$ python -q
>>> import numpy as np
>>> from numpy import linalg as LA
>>> np.set_printoptions(suppress=True, linewidth=200)
>>> def rnd(a):
...     return np.round(a, 2) + 0
... 
>>> W0 = np.loadtxt("dump.csv", delimiter=",")
>>> rnd(W0)
array([[ 0.25, -0.02,  0.2 ,  0.38,  0.02],
       [-0.02,  0.  , -0.02, -0.03,  0.  ],
       [ 0.2 , -0.02,  0.16,  0.31,  0.02],
       [ 0.38, -0.03,  0.31,  0.59,  0.03],
       [ 0.02,  0.  ,  0.02,  0.03,  0.  ]])
>>> left, s, Vt = LA.svd(W0, full_matrices=False)
>>> np.cumsum(s ** 2) / np.sum(s ** 2)
array([1., 1., 1., 1., 1.])
>>> rnd(np.abs(Vt[0]))
array([0.5 , 0.05, 0.41, 0.77, 0.05])
>>> x = np.array([3, 0, -1, 3, 0])
>>> rnd(np.eye(5) - W0)
array([[ 0.75,  0.02, -0.2 , -0.38, -0.02],
       [ 0.02,  1.  ,  0.02,  0.03,  0.  ],
       [-0.2 ,  0.02,  0.84, -0.31, -0.02],
       [-0.38,  0.03, -0.31,  0.41, -0.03],
       [-0.02,  0.  , -0.02, -0.03,  1.  ]])
>>> rnd(W0 @ W0 @ x)
array([ 1.67, -0.15,  1.37,  2.59,  0.15])
>>> (x - W0 @ x) @ (W0 @ x)
np.float64(0.0)
>>> rnd(np.trace(LA.pinv(W0) @ W0))
np.float64(1.0)
>>> rnd(W0 @ LA.pinv(W0) @ W0)
array([[ 0.25, -0.02,  0.2 ,  0.38,  0.02],
       [-0.02,  0.  , -0.02, -0.03,  0.  ],
       [ 0.2 , -0.02,  0.16,  0.31,  0.02],
       [ 0.38, -0.03,  0.31,  0.59,  0.03],
       [ 0.02,  0.  ,  0.02,  0.03,  0.  ]])
>>> LA.lstsq(W0[:-1].T, W0[-1])[2]
np.int32(1)
>>> np.abs(np.diag(LA.qr(W0)[1])) > 1e-9
array([ True, False, False, False, False])
>>> w, vecs = LA.eigh(W0)
>>> rnd(LA.eigvalsh(W0 @ W0))
array([0., 0., 0., 0., 1.])
>>> rnd(LA.svd(W0, compute_uv=False))
array([1., 0., 0., 0., 0.])
>>> rnd(vecs @ np.diag(w) @ vecs.T)
array([[ 0.25, -0.02,  0.2 ,  0.38,  0.02],
       [-0.02,  0.  , -0.02, -0.03,  0.  ],
       [ 0.2 , -0.02,  0.16,  0.31,  0.02],
       [ 0.38, -0.03,  0.31,  0.59,  0.03],
       [ 0.02,  0.  ,  0.02,  0.03,  0.  ]])
>>> (w > 1e-8).sum(), (w < -1e-8).sum()
(np.int64(1), np.int64(0))
>>> np.unique(w.round(6) + 0, return_counts=True)[1]
array([4, 1])
>>> np.abs(vecs[:, -1]).round(6).argmax()
np.int64(3)
>>> rnd(w)
array([0., 0., 0., 0., 1.])
>>> rnd(w.sum()), rnd(np.trace(W0))
(np.float64(1.0), np.float64(1.0))
>>> [round(float(x), 2) for x in LA.svd(W0, compute_uv=False)[:3]]
[1.0, 0.0, 0.0]
>>> rnd(LA.norm(W0, 2) / LA.norm(W0))
np.float64(1.0)
>>> np.argsort(-LA.norm(W0, axis=0).round(6), kind="stable")[:3]
array([3, 0, 2])
>>> LA.cond(W0) > 100
np.True_
>>> A = np.loadtxt("block2.csv", delimiter=",")
>>> A
array([[1.05, 1.  , 2.  , 2.  , 0.  , 2.  , 0.  , 2.  , 2.  ],
       [1.  , 0.05, 2.  , 0.  , 2.  , 1.  , 0.  , 1.  , 0.  ],
       [1.  , 2.  , 1.05, 0.  , 1.  , 2.  , 2.  , 0.  , 1.  ],
       [0.  , 1.  , 1.  , 1.05, 0.  , 0.  , 0.  , 0.  , 1.  ],
       [0.  , 2.  , 2.  , 0.  , 1.05, 1.  , 2.  , 1.  , 1.  ],
       [1.  , 0.  , 2.  , 1.  , 0.  , 1.05, 1.  , 2.  , 1.  ],
       [2.  , 1.  , 0.  , 1.  , 1.  , 2.  , 2.05, 0.  , 2.  ],
       [1.  , 1.  , 0.  , 1.  , 2.  , 2.  , 2.  , 2.05, 2.  ],
       [1.  , 1.  , 2.  , 2.  , 0.  , 2.  , 0.  , 2.  , 2.05]])
>>> LA.matrix_rank(A)
np.int64(9)
>>> np.zeros(9, 9)
Traceback (most recent call last):
  File "<python-input-33>", line 1, in <module>
    np.zeros(9, 9)
    ~~~~~~~~^^^^^^
TypeError: Cannot interpret '9' as a data type
>>> rnd(LA.norm(A))
np.float64(12.13)
>>> rnd(LA.svd(A, compute_uv=False))
array([10.41,  4.18,  2.98,  2.5 ,  1.8 ,  1.42,  0.97,  0.13,  0.02])
>>> np.count_nonzero(A)
np.int64(60)
>>> rnd(A.mean(axis=0))
array([0.89, 1.01, 1.34, 0.89, 0.78, 1.45, 1.01, 1.12, 1.34])
